% python3 -q
>>> import numpy as np
>>> from numpy import linalg as LA
>>> np.set_printoptions(precision=2, suppress=True, linewidth=200, legacy="1.25")
>>> feats = np.loadtxt("out15.csv", delimiter=",")
>>> feats
array([[-4.48,  0.4 , -0.9 ],
       [-0.99, -0.1 , -0.2 ],
       [-4.01, -0.3 , -0.8 ],
       [ 0.48, -0.4 ,  0.1 ],
       [ 0.99,  0.2 ,  0.2 ],
       [ 2.91, -0.5 ,  0.6 ],
       [-3.53,  0.5 , -0.7 ],
       [ 1.95, -0.1 ,  0.4 ],
       [-5.49,  1.8 , -1.1 ],
       [ 2.94,  0.3 ,  0.6 ],
       [ 0.01,  0.2 ,  0.  ],
       [-4.57,  1.9 , -0.9 ],
       [ 0.52, -1.7 ,  0.1 ],
       [ 1.55,  1.6 ,  0.3 ],
       [-8.92,  0.8 , -1.8 ],
       [ 9.42,  0.3 ,  1.9 ],
       [-5.49, -0.9 , -1.1 ]])
>>> # column 0 is much longer than the rest
>>> LA.matrix_rank(feats, rtol=0.1)
2
>>> [round(float(x), 2) for x in LA.svd(feats, compute_uv=False)[:3]]
[18.39, 3.71, 0.03]
>>> LA.cond(feats) > 100
True
>>> round(np.log10(LA.cond(feats)))
3
>>> D = LA.norm(feats[:, None] - feats[None], axis=-1)
>>> np.flatnonzero(D[12] < D.mean() / 2)
array([ 1,  3,  4,  7, 10, 12])
>>> D.shape
(17, 17)
>>> other = np.c_[feats[:, :1] @ np.array([[7]]), np.array([0, 2, 0, 0, 3, 1, 5, 0, 1, 3, 5, 2, 3, 2, 4, 0, 3])]
>>> other
array([[-31.36,   0.  ],
       [ -6.93,   2.  ],
       [-28.07,   0.  ],
       [  3.36,   0.  ],
       [  6.93,   3.  ],
       [ 20.37,   1.  ],
       [-24.71,   5.  ],
       [ 13.65,   0.  ],
       [-38.43,   1.  ],
       [ 20.58,   3.  ],
       [  0.07,   5.  ],
       [-31.99,   2.  ],
       [  3.64,   3.  ],
       [ 10.85,   2.  ],
       [-62.44,   4.  ],
       [ 65.94,   0.  ],
       [-38.43,   3.  ]])
>>> np.round(LA.lstsq(feats, other[:, 0])[0], 2) + 0
array([7., 0., 0.])
>>> data = np.load("mat.npy")
>>> data
array([[ 0,  0,  0],
       [ 0,  0,  0],
       [-2,  1,  3],
       [-2,  1,  3]])
>>> left, sv, Vh = LA.svd(data)
>>> V = Vh[:(sv > 1e-8).sum()]
>>> rng = np.random.default_rng(275088)
>>> x = data[0] + 3 * data[1] + rng.integers(2) * np.eye(3)[1]
>>> x
array([0., 0., 0.])
>>> np.round(LA.norm(x - V.T @ V @ x), 2)
0.0
>>> np.diag(V.T @ V)
array([0.29, 0.07, 0.64])
>>> labels = rng.integers(0, 3, 5)
>>> F = np.array([[3, -2, -1, 2, 6],
...     [2, 3, 9, -9, 5],
...     [0, 7, 4, -6, -9],
...     [-2, -3, -9, 4, -1],
...     [-3, 2, 9, -4, 0]]) * (labels[:, None] == labels)
>>> F
array([[ 3,  0,  0,  0,  0],
       [ 0,  3,  0,  0,  5],
       [ 0,  0,  4, -6,  0],
       [ 0,  0, -9,  4,  0],
       [ 0,  2,  0,  0,  0]])
>>> # 3 groups of indices that never mix
>>> round(float(LA.det(2 * F)), 2), round(LA.det(F), 2)
(36480.0, 1140.0)
>>> np.einsum("ij,ji->", F, F)
178
>>> round(LA.det(F.T), 2)
1140.0
>>> np.kron(np.eye(2, dtype=int), F)
array([[ 3,  0,  0,  0,  0,  0,  0,  0,  0,  0],
       [ 0,  3,  0,  0,  5,  0,  0,  0,  0,  0],
       [ 0,  0,  4, -6,  0,  0,  0,  0,  0,  0],
       [ 0,  0, -9,  4,  0,  0,  0,  0,  0,  0],
       [ 0,  2,  0,  0,  0,  0,  0,  0,  0,  0],
       [ 0,  0,  0,  0,  0,  3,  0,  0,  0,  0],
       [ 0,  0,  0,  0,  0,  0,  3,  0,  0,  5],
       [ 0,  0,  0,  0,  0,  0,  0,  4, -6,  0],
       [ 0,  0,  0,  0,  0,  0,  0, -9,  4,  0],
       [ 0,  0,  0,  0,  0,  0,  2,  0,  0,  0]])
>>> np.round(LA.eigvals(F).sum().real, 2)
14.0
>>> round(float(LA.det(F[::-1])), 2)
1140.0
>>> LA.eigvals(F)
array([-2.  ,  5.  , 11.35, -3.35,  3.  ])
>>> x = np.array([7, 7, 5, 3, 4])
>>> y = F @ x
>>> coef, lr = np.zeros(5), 1 / LA.norm(F, 2) ** 2
>>> for i in range(12):
...     coef -= lr * F.T @ (F @ coef - y)
...     if i % 2 == 0: print(i, round(LA.norm(F @ coef - y), 2))
... 
0 41.2
2 28.79
4 22.09
6 18.12
8 15.43
10 13.38
>>> coef
array([3.87, 4.58, 3.82, 1.29, 5.37])
>>> ang = np.radians(17)
>>> r_ = np.eye(5)
>>> r_[2, 2] = r_[3, 3] = np.cos(ang)
>>> r_[2, 3], r_[3, 2] = -np.sin(ang), np.sin(ang)
>>> r_
array([[ 1.  ,  0.  ,  0.  ,  0.  ,  0.  ],
       [ 0.  ,  1.  ,  0.  ,  0.  ,  0.  ],
       [ 0.  ,  0.  ,  0.96, -0.29,  0.  ],
       [ 0.  ,  0.  ,  0.29,  0.96,  0.  ],
       [ 0.  ,  0.  ,  0.  ,  0.  ,  1.  ]])
>>> other = F @ r_.T
>>> np.allclose(LA.norm(F, axis=1), LA.norm(other, axis=1))
True
>>> other
array([[ 3.  ,  0.  ,  0.  ,  0.  ,  0.  ],
       [ 0.  ,  3.  ,  0.  ,  0.  ,  5.  ],
       [ 0.  ,  0.  ,  5.58, -4.57,  0.  ],
       [ 0.  ,  0.  , -9.78,  1.19,  0.  ],
       [ 0.  ,  2.  ,  0.  ,  0.  ,  0.  ]])
>>> np.abs(other - F).max(axis=0)
array([0.  , 0.  , 1.58, 2.81, 0.  ])
>>> other = LA.invert(F)
Traceback (most recent call last):
  File "<python-input-50>", line 1, in <module>
    other = LA.invert(F)
            ^^^^^^^^^
AttributeError: module 'numpy.linalg' has no attribute 'invert'
>>> other = LA.inv(F)
>>> round(float(LA.cond(F)), 2)
6.98
>>> W0 = np.loadtxt("run0.csv", delimiter=",")
>>> W0
array([[-0.54,  0.6 , -0.54, -0.23,  0.07],
       [-0.47, -0.03,  0.18,  0.38, -0.77],
       [ 0.27, -0.18, -0.24, -0.71, -0.57],
       [-0.2 ,  0.33,  0.79, -0.48,  0.06],
       [-0.61, -0.7 , -0.03, -0.25,  0.26]])
>>> # columns are unit length and at right angles
>>> labels = rng.permutation(5)
>>> labels
array([2, 4, 1, 0, 3])
>>> other = W0[labels][:, labels]
>>> np.round(np.trace(other), 2)
-1.02
>>> np.sort(np.abs(LA.eigvals(other)))
array([1., 1., 1., 1., 1.])
>>> def softmax(z):
...     e = np.exp(z - z.max(axis=-1, keepdims=True))
...     return e / e.sum(axis=-1, keepdims=True)
... 
>>> softmax(W0[2] + -1)
array([0.33, 0.21, 0.2 , 0.12, 0.14])
>>> np.round(softmax(10 * W0[2]), 2) + 0
array([0.98, 0.01, 0.01, 0.  , 0.  ])
>>> S = W0 @ W0.T / np.sqrt(5)
>>> softmax(S)
array([[0.28, 0.18, 0.18, 0.18, 0.18],
       [0.18, 0.28, 0.18, 0.18, 0.18],
       [0.18, 0.18, 0.28, 0.18, 0.18],
       [0.18, 0.18, 0.18, 0.28, 0.18],
       [0.18, 0.18, 0.18, 0.18, 0.28]])
>>> x = np.array([2, 0, 5, 4, 5])
>>> y = W0 @ x
>>> y
array([-4.35, -2.37, -6.37,  1.93, -1.05])
>>> np.round(LA.solve(W0, y + W0[:, 2]), 2) + 0
array([2., 0., 6., 4., 5.])
>>> np.round(LA.solve(W0.T, W0[1]), 2) + 0
array([0., 1., 0., 0., 0.])
>>> np.round(LA.solve(W0, 4 * y), 2) + 0
array([ 8.,  0., 20., 16., 20.])
>>> np.round(LA.solve(W0, y), 2) + 0
array([2., 0., 5., 4., 5.])
>>> m1 = np.load("dump.npy")
>>> m1
array([[-0.72, -0.34,  0.6 ],
       [ 0.66, -0.12,  0.74],
       [-0.18,  0.93,  0.32]])
>>> # orthonormal columns
>>> proj = np.triu(np.array([[1, 0, 0], [2, 2, 1], [0, 1, 2]]), 1) + np.eye(3)
>>> other = proj @ m1 @ LA.inv(proj)
>>> other
array([[-0.72, -0.34,  0.94],
       [ 0.48,  0.81,  0.24],
       [-0.18,  0.93, -0.62]])
>>> round(float(LA.det(other)), 2)
1.0
>>> np.round(np.trace(other), 2), round(float(np.trace(m1)), 2)
(-0.53, -0.53)
>>> np.poly(other)
array([ 1.  ,  0.53, -0.53, -1.  ])
>>> O, r_ = LA.qr(m1)
>>> O.shape, r_.shape
((3, 3), (3, 3))
>>> r_.round(2) + 0
array([[1., 0., 0.],
       [0., 1., 0.],
       [0., 0., 1.]])
>>> O
array([[-0.72, -0.34,  0.6 ],
       [ 0.66, -0.12,  0.74],
       [-0.18,  0.93,  0.32]])
>>> O @ r_
array([[-0.72, -0.34,  0.6 ],
       [ 0.66, -0.12,  0.74],
       [-0.18,  0.93,  0.32]])
>>> np.abs(np.diag(r_))
array([1., 1., 1.])
>>> np.allclose(r_.T @ r_, m1.T @ m1)
True
>>> other = LA.inv(O)
>>> (np.abs(other) > 1e-9).astype(int)
array([[1, 1, 1],
       [1, 1, 1],
       [1, 1, 1]])
>>> other
array([[-0.72,  0.66, -0.18],
       [-0.34, -0.12,  0.93],
       [ 0.6 ,  0.74,  0.32]])
>>> LA.det(O) * other
array([[-0.72,  0.66, -0.18],
       [-0.34, -0.12,  0.93],
       [ 0.6 ,  0.74,  0.32]])
>>> LA.inv(other)
array([[-0.72, -0.34,  0.6 ],
       [ 0.66, -0.12,  0.74],
       [-0.18,  0.93,  0.32]])
>>> round(float(LA.det(O) * LA.det(other)), 2)
1.0
>>> round(LA.slogdet(O)[0], 2)
1.0
>>> A = np.loadtxt("m.csv", delimiter=",")
>>> A
array([[-11.44,  11.69,   8.22],
       [ -2.68,   2.63,   2.14],
       [  4.53,  -5.06,  -3.66],
       [  1.05,  -0.68,  -0.86],
       [ -2.03,   1.95,   1.38],
       [ -4.07,   3.89,   2.94],
       [ -1.35,   0.68,   0.68],
       [ -1.86,   2.41,   1.35],
       [ -8.73,   8.33,   6.09],
       [  0.84,  -1.48,  -1.64],
       [ -0.16,  -0.4 ,  -1.14],
       [ -2.59,   3.37,   2.04],
       [  5.59,  -5.29,  -4.55],
       [  1.31,  -1.1 ,  -1.  ],
       [-10.12,   9.34,   7.55],
       [  4.54,  -4.56,  -3.42],
       [ -0.31,   0.51,  -0.18],
       [ -1.89,   1.33,   0.91],
       [  3.82,  -2.93,  -2.26],
       [ -1.79,   2.08,   1.7 ],
       [  1.76,  -2.34,  -2.14]])
>>> other = np.c_[A[:, :1] @ np.array([[1]]), np.array([-3, 2, -1, 0, -2, 0, 0, -3, -2, 1, 1, 0, 2, 0, 3, 1, 3, -1, 1, 0, -1])]
>>> other
array([[-11.44,  -3.  ],
       [ -2.68,   2.  ],
       [  4.53,  -1.  ],
       [  1.05,   0.  ],
       [ -2.03,  -2.  ],
       [ -4.07,   0.  ],
       [ -1.35,   0.  ],
       [ -1.86,  -3.  ],
       [ -8.73,  -2.  ],
       [  0.84,   1.  ],
       [ -0.16,   1.  ],
       [ -2.59,   0.  ],
       [  5.59,   2.  ],
       [  1.31,   0.  ],
       [-10.12,   3.  ],
       [  4.54,   1.  ],
       [ -0.31,   3.  ],
       [ -1.89,  -1.  ],
       [  3.82,   1.  ],
       [ -1.79,   0.  ],
       [  1.76,  -1.  ]])
>>> LA.matrix_rank(other)
2
>>> cen = A - A.mean(axis=0)
>>> V = LA.svd(cen)[2][:1]
>>> other = cen - cen @ V.T @ V
>>> (cen @ V.T).std(axis=0)
array([7.11])
>>> np.cov(cen @ V.T, rowvar=False)
array(53.02)
>>> other.std(axis=0)
array([0.29, 0.23, 0.26])
>>> np.round(LA.norm(other) / LA.norm(cen), 2)
0.06
>>> other = m1 + rng.integers(-2, 3, (3, 1)) @ rng.integers(-2, 3, (1, 3))
>>> other
array([[-1.72, -2.34,  1.6 ],
       [ 1.66,  1.88, -0.26],
       [ 0.82,  2.93, -0.68]])
>>> np.round(LA.svd(other - m1, compute_uv=False), 2) + 0
array([4.24, 0.  , 0.  ])
>>> J = np.loadtxt("test9.csv", delimiter=",")
>>> J
array([[ 0.12, -0.25,  0.22],
       [-0.25,  0.5 , -0.43],
       [ 0.22, -0.43,  0.38]])
>>> # applying it twice changes nothing
>>> gram = J.T @ J
>>> np.round(LA.svd(J, compute_uv=False) ** 2, 2) + 0
array([1., 0., 0.])
>>> np.round(LA.eigvalsh(gram)[::-1], 2) + 0
array([1., 0., 0.])
>>> gram
array([[ 0.12, -0.25,  0.22],
       [-0.25,  0.5 , -0.43],
       [ 0.22, -0.43,  0.38]])
>>> np.round(np.trace(gram), 2), round((J ** 2).sum(), 2)
(1.0, 1.0)
>>> np.diag(gram)
array([0.12, 0.5 , 0.38])
>>> ev, V = LA.eigh(J)
>>> x = np.array([0, 2, 1])
>>> round(float(x @ J @ x), 2)
0.63
>>> np.round(x @ J @ x / (x @ x), 2), round(float(ev[0]), 2), ev[-1]
(0.13, -0.0, 1.0)
>>> round(np.trace(LA.pinv(J) @ J), 2)
1.0
>>> ang = np.radians(72)
>>> r_ = np.eye(3)
>>> r_[2, 2] = r_[0, 0] = np.cos(ang)
>>> r_[2, 0], r_[0, 2] = -np.sin(ang), np.sin(ang)
>>> r_
array([[ 0.31,  0.  ,  0.95],
       [ 0.  ,  1.  ,  0.  ],
       [-0.95,  0.  ,  0.31]])
>>> other = J @ r_.T
>>> other
array([[ 0.24, -0.25, -0.05],
       [-0.49,  0.5 ,  0.1 ],
       [ 0.43, -0.43, -0.09]])
>>> np.allclose(LA.norm(J, axis=1), LA.norm(other, axis=1))
True
>>> np.allclose(J @ J.T, other @ other.T)
True
